% python3 -q
>>> import numpy as np
>>> np.set_printoptions(suppress=True, linewidth=140)
>>> def rd(a):
...     return np.round(a, 2) + 0
... 
>>> feats = np.array([[1.1, 0.2, -1.2],
...     [-0.2, -0.9, -0.3],
...     [0.1, 0.8, 2.4],
...     [-0.8, 0.5, 0.8],
...     [1.0, -1.3, -0.6],
...     [-0.3, -0.6, -0.3],
...     [-0.6, 0.4, -1.3],
...     [1.3, -0.3, -0.2],
...     [0.0, 0.9, 1.2],
...     [0.7, 1.1, -1.4],
...     [0.0, -2.1, 1.9],
...     [-1.0, -0.4, -0.1],
...     [-0.5, 0.0, 1.0],
...     [-0.1, 0.1, 0.9]])
>>> rng = np.random.default_rng(38133)
>>> feats[:, 0] = 4 * feats[:, 1] + 0.1 * rng.normal(size=14)
>>> rd(feats)
array([[ 0.67,  0.2 , -1.2 ],
       [-3.69, -0.9 , -0.3 ],
       [ 3.19,  0.8 ,  2.4 ],
       [ 2.09,  0.5 ,  0.8 ],
       [-5.4 , -1.3 , -0.6 ],
       [-2.54, -0.6 , -0.3 ],
       [ 1.6 ,  0.4 , -1.3 ],
       [-1.23, -0.3 , -0.2 ],
       [ 3.56,  0.9 ,  1.2 ],
       [ 4.54,  1.1 , -1.4 ],
       [-8.53, -2.1 ,  1.9 ],
       [-1.54, -0.4 , -0.1 ],
       [-0.01,  0.  ,  1.  ],
       [ 0.41,  0.1 ,  0.9 ]])
>>> Xs = feats - feats.mean(axis=0)
>>> evecs = np.linalg.svd(Xs)[2][:2]
>>> B = Xs - Xs @ evecs.T @ evecs
>>> rd(np.diag(evecs.T @ evecs))
array([0.94, 0.06, 1.  ])
>>> print(np.linalg.norm(B, axis=1).round(6).argmax())
11
>>> Xs = feats - feats.mean(axis=0)
>>> U, sig, vt = np.linalg.svd(Xs, full_matrices=False)
>>> (np.sign(U[:, 0]) == np.sign(U[0, 0])).astype(int)
array([1, 0, 1, 1, 0, 0, 1, 0, 1, 1, 0, 0, 1, 1])
>>> rd(np.abs(vt[-1]))
array([0.24, 0.97, 0.  ])
>>> np.abs(U[:, 0]).argmax()
np.int64(10)
>>> print(np.searchsorted(np.cumsum(sig ** 2) / (sig ** 2).sum(), 0.9) + 1)
1
>>> data = np.loadtxt("run11.csv", delimiter=",")
>>> data
array([[ 9.,  0.,  5.],
       [ 1.,  4.,  9.],
       [ 7.,  1.,  6.],
       [ 5.,  2.,  7.],
       [ 5.,  2.,  7.],
       [13.,  0.,  3.],
       [ 1.,  4.,  9.],
       [ 5.,  2.,  7.],
       [ 7.,  1.,  6.],
       [ 3.,  3.,  8.],
       [ 5.,  2.,  7.],
       [ 9.,  0.,  5.],
       [ 1.,  4.,  9.],
       [ 1.,  4.,  9.],
       [ 9.,  0.,  5.],
       [ 3.,  3.,  8.],
       [ 3.,  3.,  8.],
       [13.,  0.,  3.],
       [ 1.,  4.,  9.],
       [13.,  0.,  3.],
       [ 1.,  4.,  9.],
       [11.,  0.,  4.],
       [ 1.,  4.,  9.],
       [ 7.,  1.,  6.]])
>>> lab = data[:, 0] > np.median(data[:, 0])
>>> u = data[lab].mean(axis=0) - data[~lab].mean(axis=0)
>>> print(((data - data.mean(axis=0)) @ u > 0).astype(int))
[1 0 1 0 0 1 0 0 1 0 0 1 0 0 1 0 0 1 0 1 0 1 0 1]
>>> np.argsort(-np.abs(u).round(6), kind="stable")
array([0, 2, 1])
>>> (((data - data.mean(axis=0)) @ u > 0) == lab).mean()
np.float64(1.0)
>>> W0 = np.load("layer2.npy")
>>> W0
array([[ 20,   4, -10,   6],
       [  4,  41,  -7,  82],
       [-10,  -7,  99, -26],
       [  6,  82, -26, 166]])
>>> print([round(float(x), 2) for x in np.linalg.svd(W0, compute_uv=False)[:3]])
[213.18, 94.02, 18.8]
>>> np.argsort(-np.linalg.norm(W0, axis=0).round(6), kind="stable")[:3]
array([3, 2, 1])
>>> np.linalg.cond(W0) > 100
np.True_
>>> np.linalg.matrix_rank(W0, rtol=0.1)
np.int64(2)
>>> np.allclose(W0, W0.T)
True
>>> rd(np.linalg.det(W0))
np.float64(0.0)
>>> W0.inv()
Traceback (most recent call last):
  File "<python-input-33>", line 1, in <module>
    W0.inv()
    ^^^^^^
AttributeError: 'numpy.ndarray' object has no attribute 'inv'
>>> (W0 - W0.T) / 2
array([[0., 0., 0., 0.],
       [0., 0., 0., 0.],
       [0., 0., 0., 0.],
       [0., 0., 0., 0.]])
>>> np.trace(W0)
np.int64(326)
>>> B = np.array([[0], [1]])
>>> m1 = np.block([[np.zeros((2, 2)), B], [B.T, np.zeros((1, 1))]])
>>> m1
array([[0., 0., 0.],
       [0., 0., 1.],
       [0., 1., 0.]])
>>> U, sig, vt = np.linalg.svd(m1)
>>> evecs = vt[:(sig > 1e-8).sum()]
>>> x = m1[2] + 5 * m1[1] + rng.integers(2) * np.eye(3)[1]
>>> x
array([0., 2., 5.])
>>> evecs.T @ evecs
array([[0., 0., 0.],
       [0., 1., 0.],
       [0., 0., 1.]])
>>> np.diag(evecs.T @ evecs)
array([0., 1., 1.])
>>> np.linalg.matrix_rank(np.vstack([m1, x]))
np.int64(2)
>>> print(rd(np.linalg.svd(m1, compute_uv=False)))
[1. 1. 0.]
>>> rd(np.linalg.norm(m1, axis=0))
array([0., 1., 1.])
>>> m1.T @ m1
array([[0., 0., 0.],
       [0., 1., 0.],
       [0., 0., 1.]])
>>> m1 @ m1.T
array([[0., 0., 0.],
       [0., 1., 0.],
       [0., 0., 1.]])
>>> rd(np.linalg.norm(m1, 2) / np.linalg.norm(m1))
np.float64(0.71)
>>> np.linalg.cond(m1) > 100
np.True_
>>> np.argsort(-np.linalg.norm(m1, axis=0).round(6), kind="stable")[:3]
array([1, 2, 0])
>>> evals, evecs = np.linalg.eigh(m1)
>>> rd(evecs @ np.diag(evals) @ evecs.T)
array([[0., 0., 0.],
       [0., 0., 1.],
       [0., 1., 0.]])
>>> rd(evecs.T @ m1 @ evecs)
array([[-1.,  0.,  0.],
       [ 0.,  0.,  0.],
       [ 0.,  0.,  1.]])
>>> evals
array([-1.,  0.,  1.])
>>> rd(np.linalg.eigvalsh(m1 + 3 * np.eye(3)))
array([2., 3., 4.])
>>> print((evals > 1e-8).sum(), (evals < -1e-8).sum())
1 1
>>> (m1 != 0).astype(int)
array([[0, 0, 0],
       [0, 0, 1],
       [0, 1, 0]])
>>> M = np.array([[0.0, -2.0, 1.0], [-2.0, 0.0, 0.0], [1.0, 0.0, 0.0]])
>>> np.kron(np.eye(2, dtype=int), m1)
array([[0., 0., 0., 0., 0., 0.],
       [0., 0., 1., 0., 0., 0.],
       [0., 1., 0., 0., 0., 0.],
       [0., 0., 0., 0., 0., 0.],
       [0., 0., 0., 0., 0., 1.],
       [0., 0., 0., 0., 1., 0.]])
>>> np.poly(m1)
array([ 1.,  0., -1.,  0.])
>>> print(np.einsum("ii->", m1))
0.0
>>> rd(np.linalg.det(m1.T))
np.float64(0.0)
>>> print(rd(np.linalg.det(2 * m1)), rd(np.linalg.det(m1)))
0.0 0.0
>>> arr = np.load("w.npy")
>>> arr
array([[ 1.2,  0.1,  0. ],
       [ 0.7,  0. ,  0. ],
       [-0.3, -1.5,  0.1],
       [ 0. , -0.9, -0.1],
       [-0.3,  0.7,  0.2],
       [-0.9,  0.9,  0.6],
       [-0.7,  0.2,  0.5],
       [-1.4, -1.9,  0.5],
       [ 0.9,  0.5,  2.8],
       [ 0.1,  0. , -1.6],
       [-1.4,  0.2,  0.5],
       [ 2.1, -1. ,  1. ],
       [-0.9,  0.3, -1.4],
       [ 0.6, -0.1,  1.6],
       [-1.1,  1.2, -0.1],
       [ 0.5,  0. ,  0.1]])
>>> Xs = (arr - arr.mean(axis=0)) / arr.std(axis=0)
>>> rd(Xs.std(axis=0))
array([1., 1., 1.])
>>> np.argwhere(np.abs(Xs) > 2)
array([[ 7,  1],
       [ 8,  2],
       [11,  0]])
>>> c = np.linalg.lstsq(np.delete(Xs, 2, axis=1), Xs[:, 2])[0]
>>> np.abs(c).argmax()
np.int64(0)
